In [1]: import numpy as np

In [2]: import numpy.linalg as la

In [3]: np.set_printoptions(precision=1, suppress=True, linewidth=120, floatmode="fixed")

In [4]: rd = lambda a: np.round(a, 1) + 0

In [5]: data = np.load("dump.npy")

In [6]: rd(data)
Out[6]: 
array([[ 0.0, -0.2,  0.0],
       [-0.2,  0.9,  0.2],
       [ 0.0,  0.2,  0.0]])

In [7]: # symmetric, so the eigenvalues are real

In [8]: def softmax(z):
   ...:     e = np.exp(z - z.max(axis=-1, keepdims=True))
   ...:     return e / e.sum(axis=-1, keepdims=True)
   ...: 

In [9]: rd(softmax(data[0] + 2))
Out[9]: array([0.4, 0.3, 0.3])

In [10]: S = data @ data.T / np.sqrt(3)

In [11]: rd(softmax(S + np.triu(np.full(S.shape, -np.inf), 1)))
Out[11]: 
array([[1.0, 0.0, 0.0],
       [0.3, 0.7, 0.0],
       [0.3, 0.4, 0.3]])

In [12]: softmax(S).round(6).argmax(axis=1)
Out[12]: array([0, 1, 1])

In [13]: rd(softmax(S))
Out[13]: 
array([[0.4, 0.3, 0.3],
       [0.2, 0.5, 0.3],
       [0.3, 0.4, 0.3]])

In [14]: ev, vecs = la.eigh(data)

In [15]: rd(vecs.T @ vecs)
Out[15]: 
array([[1.0, 0.0, 0.0],
       [0.0, 1.0, 0.0],
       [0.0, 0.0, 1.0]])

In [16]: rd(la.eigvalsh(data @ data))
Out[16]: array([0.0, 0.0, 1.0])

In [17]: np.abs(vecs[:, -1]).round(6).argmax()
Out[17]: np.int64(1)

In [18]: np.unique(ev.round(6) + 0, return_counts=True)[1]
Out[18]: array([2, 1])

In [19]: rd(vecs @ np.diag(ev) @ vecs.T)
Out[19]: 
array([[ 0.0, -0.2,  0.0],
       [-0.2,  0.9,  0.2],
       [ 0.0,  0.2,  0.0]])

In [20]: rd(la.eigvalsh(data + -3 * np.eye(3)))
Out[20]: array([-3.0, -3.0, -2.0])

In [21]: rd(ev)
Out[21]: array([0.0, 0.0, 1.0])

In [22]: rd(la.norm(data, 2) / la.norm(data))
Out[22]: np.float64(1.0)

In [23]: la.matrix_rank(data, rtol=0.1)
Out[23]: np.int64(1)

In [24]: [round(float(x), 1) for x in la.svd(data, compute_uv=False)[:3]]
Out[24]: [1.0, 0.0, 0.0]

In [25]: feats = np.load("arr.npy")

In [26]: feats
Out[26]: 
array([[5, 6],
       [7, 8]])

In [27]: U, sigma, vt = la.svd(feats)

In [28]: rd(sigma)
Out[28]: array([13.2,  0.2])

In [29]: A2 = U[:, :1] @ np.diag(sigma[:1]) @ vt[:1]

In [30]: rd(A2)
Out[30]: 
array([[5.1, 5.9],
       [6.9, 8.1]])

In [31]: rd(la.norm(feats - A2, 2)), rd(sigma[1])
Out[31]: (np.float64(0.2), np.float64(0.2))

In [32]: la.matrix_rank(A2)
Out[32]: np.int64(1)

In [33]: rd(la.norm(feats - A2) / la.norm(feats))
Out[33]: np.float64(0.0)

In [34]: Q = feats.astype(float).copy()

In [35]: for j in range(2):
    ...:     Q[:, j] -= Q[:, :j] @ (Q[:, :j].T @ Q[:, j])
    ...:     Q[:, j] /= la.norm(Q[:, j])
    ...: 

In [36]: rd(Q.T @ Q)
Out[36]: 
array([[1.0, 0.0],
       [0.0, 1.0]])

In [37]: rd(Q)
Out[37]: 
array([[ 0.6,  0.8],
       [ 0.8, -0.6]])

In [38]: rd(Q.T @ feats)
Out[38]: 
array([[ 8.6, 10.0],
       [ 0.0,  0.2]])

In [39]: rng = np.random.default_rng(35822)

In [40]: lab = rng.permutation(2)

In [41]: lab
Out[41]: array([0, 1])

In [42]: A2 = feats[lab][:, lab]

In [43]: A2
Out[43]: 
array([[5, 6],
       [7, 8]])

In [44]: np.diag(A2)
Out[44]: array([5, 8])

In [45]: W0 = np.load("test4.npy")

In [46]: W0
Out[46]: 
array([[ 2.6, -4.7,  1.8, -3.7, -1.8,  1.3, -0.1],
       [-1.5,  0.9,  1.3,  2.3,  1.6,  0.1,  2.2],
       [ 0.5,  2.0,  0.2,  4.6,  0.7, -0.8,  0.7],
       [ 1.3,  1.6, -0.7,  2.1, -0.5,  0.2,  1.2],
       [ 1.3,  0.2, -0.4,  0.7, -1.4, -0.5, -1.1],
       [ 1.1, -0.1,  0.4,  0.4,  0.6, -0.2, -0.4],
       [ 3.6, -1.3, -0.3, -0.3, -1.4,  0.1,  0.3],
       [ 1.0, -0.7,  0.5, -0.3, -0.7, -0.4,  0.0],
       [-1.7,  0.7, -0.8,  1.6,  1.7, -0.5,  1.0],
       [-3.8,  0.7,  0.7,  2.2,  3.1, -0.6,  1.2]])

In [47]: A2 = np.c_[W0[:, :4] @ np.array([[-1, 1, 2, -1], [-3, -2, -1, -2], [-3, 1, 2, -1], [3, 3, -1, 2]]), np.array([-5, -2, 3, 4, 2, -2, 4, -5, -8, -6])]

In [48]: rd(A2)
Out[48]: 
array([[-5.0,  2.7, 17.2, -2.4, -5.0],
       [ 1.8,  4.9, -3.6,  3.0, -2.0],
       [ 6.7, 10.5, -5.2,  4.5,  3.0],
       [ 2.3,  3.7, -2.5,  0.4,  4.0],
       [ 1.4,  2.6,  0.9,  0.1,  2.0],
       [-0.8,  2.9,  2.7, -0.5, -2.0],
       [ 0.3,  5.0,  8.2, -1.3,  4.0],
       [-1.3,  2.0,  4.0, -0.7, -5.0],
       [ 6.8,  0.9, -7.3,  4.3, -8.0],
       [ 6.2,  2.1, -9.1,  6.1, -6.0]])

In [49]: rd(la.norm(A2 - W0 @ la.lstsq(W0, A2)[0], axis=0))
Out[49]: array([0.0, 0.0, 0.0, 0.0, 6.5])

In [50]: x0 = np.array([5, 0, 4, 0, 5, 4, 3])

In [51]: y = W0 @ x0

In [52]: rd(la.lstsq(W0, y)[0])
Out[52]: array([5.0, 0.0, 4.0, 0.0, 5.0, 4.0, 3.0])

In [53]: rd(la.solve(W0.T @ W0, W0.T @ y))
Out[53]: array([5.0, 0.0, 4.0, 0.0, 5.0, 4.0, 3.0])

In [54]: rd(y)
Out[54]: array([16.1, 12.7,  5.7,  5.6, -7.4,  8.1, 11.1,  1.9, -2.2,  0.5])

In [55]: rd(la.pinv(W0) @ W0)
Out[55]: 
array([[1.0, 0.0, 0.0, 0.0, 0.0, 0.0, 0.0],
       [0.0, 1.0, 0.0, 0.0, 0.0, 0.0, 0.0],
       [0.0, 0.0, 1.0, 0.0, 0.0, 0.0, 0.0],
       [0.0, 0.0, 0.0, 1.0, 0.0, 0.0, 0.0],
       [0.0, 0.0, 0.0, 0.0, 1.0, 0.0, 0.0],
       [0.0, 0.0, 0.0, 0.0, 0.0, 1.0, 0.0],
       [0.0, 0.0, 0.0, 0.0, 0.0, 0.0, 1.0]])

In [56]: y = y + 0.3 * rng.normal(size=10)

In [57]: rd(y)
Out[57]: array([15.8, 12.3,  5.9,  5.4, -7.5,  7.8, 11.5,  2.0, -1.6,  0.7])

In [58]: coef, *_ = la.lstsq(W0, y)

In [59]: rd(coef)
Out[59]: array([ 4.9, -0.3,  3.6,  0.1,  5.0,  3.6,  3.1])

In [60]: arr = np.array([[0, 0, 3, 1, 3],
    ...:     [0, 3, 3, 3, 3],
    ...:     [0, 0, 1, 0, 0],
    ...:     [0, 0, 0, 3, 0],
    ...:     [0, 0, 0, 0, 2]])

In [61]: # triangular, det is the product of the diagonal

In [62]: arr @ arr
Out[62]: 
array([[ 0,  0,  3,  3,  6],
       [ 0,  9, 12, 18, 15],
       [ 0,  0,  1,  0,  0],
       [ 0,  0,  0,  9,  0],
       [ 0,  0,  0,  0,  4]])

In [63]: la.inv(arr)
LinAlgError: Singular matrix
